>>> import numpy as np
>>> import numpy.linalg as la
>>> np.set_printoptions(precision=2, suppress=True, linewidth=120, sign=" ")
>>> rnd = lambda a: np.round(a, 2) + 0
>>> X = np.array([[1.0, 0.0], [0.0, 2.0]])
>>> ev, evecs = la.eigh(X)
>>> vec = np.array([1, -1])
>>> rnd(evecs * np.sqrt(ev) @ evecs.T)
array([[ 1.  ,  0.  ],
       [ 0.  ,  1.41]])
>>> rnd(la.eigvalsh(X[1:, 1:]))
array([ 2.])
>>> vec @ X @ vec
np.float64(3.0)
>>> evecs * np.maximum(ev, 0) @ evecs.T
array([[ 1.,  0.],
       [ 0.,  2.]])
>>> M2 = X / np.sqrt((X ** 2).mean(axis=1, keepdims=True))
>>> X - X.mean(axis=1, keepdims=True)
array([[ 0.5, -0.5],
       [-1. ,  1. ]])
>>> la.matrix_rank(M2) == la.matrix_rank(X)
np.True_
>>> la.matrix_rank(X - X.mean(axis=1, keepdims=True))
np.int64(1)
>>> rnd(la.norm(X, axis=0))
array([ 1.,  2.])
>>> rnd(la.svd(X, compute_uv=False))
array([ 2.,  1.])
>>> X.T @ X
array([[ 1.,  0.],
       [ 0.,  4.]])
>>> X @ X.T
array([[ 1.,  0.],
       [ 0.,  4.]])
>>> X[:, 1] @ X[:, 0]
np.float64(0.0)
>>> rnd(la.norm(X, axis=0))
array([ 1.,  2.])
>>> rnd(la.norm(X, 2))
np.float64(2.0)
>>> rnd(la.norm(X) ** 2 / la.norm(X, 2) ** 2)
np.float64(1.25)
>>> rnd(la.norm(X, 1)), rnd(la.norm(X, np.inf))
(np.float64(2.0), np.float64(2.0))
>>> J = np.array([[0, 0, 0, 0, 0],
...     [3, -3, 0, 0, 0],
...     [2, -1, 2, 0, 0],
...     [2, 0, 1, 0, 0],
...     [0, -3, 3, 3, -2]])
>>> U, sigma, Vh = la.svd(J)
>>> evecs = Vh[:(sigma > 1e-8).sum()]
>>> rng = np.random.default_rng(37)
>>> vec = J[2] + -2 * J[3] + rng.integers(2) * np.eye(5)[2]
>>> vec
array([-2., -1.,  0.,  0.,  0.])
>>> rnd(np.diag(evecs.T @ evecs))
array([ 1.  ,  1.  ,  1.  ,  0.69,  0.31])
>>> rnd(evecs.T @ evecs)
array([[ 1.  ,  0.  ,  0.  ,  0.  ,  0.  ],
       [ 0.  ,  1.  ,  0.  ,  0.  ,  0.  ],
       [ 0.  ,  0.  ,  1.  ,  0.  ,  0.  ],
       [ 0.  ,  0.  ,  0.  ,  0.69, -0.46],
       [ 0.  ,  0.  ,  0.  , -0.46,  0.31]])
>>> rnd(la.norm(vec - evecs.T @ evecs @ vec))
np.float64(0.0)
>>> Q, _ = la.qr(np.array([[-1.1, 0.2, 0.6], [-1.5, 1.1, 1.2], [-0.6, -0.6, -0.2]]))
>>> ev = np.array([0, -2, 1])
>>> M = Q @ np.diag(ev) @ Q.T
>>> rnd(M)
array([[ 0.52, -0.08, -0.75],
       [-0.08, -0.35,  1.02],
       [-0.75,  1.02, -1.17]])
>>> rnd(M @ la.pinv(M) @ M)
array([[ 0.52, -0.08, -0.75],
       [-0.08, -0.35,  1.02],
       [-0.75,  1.02, -1.17]])
>>> la.lstsq(M[:-1].T, M[-1])[2]
np.int32(2)
>>> np.allclose(M[:-1].T @ la.lstsq(M[:-1].T, M[-1])[0], M[-1])
True
>>> np.abs(np.diag(la.qr(M)[1])) > 1e-9
array([ True,  True, False])
>>> np.unique(M.round(6), axis=0).shape
(3, 3)
>>> rnd(np.trace(la.pinv(M) @ M))
np.float64(2.0)
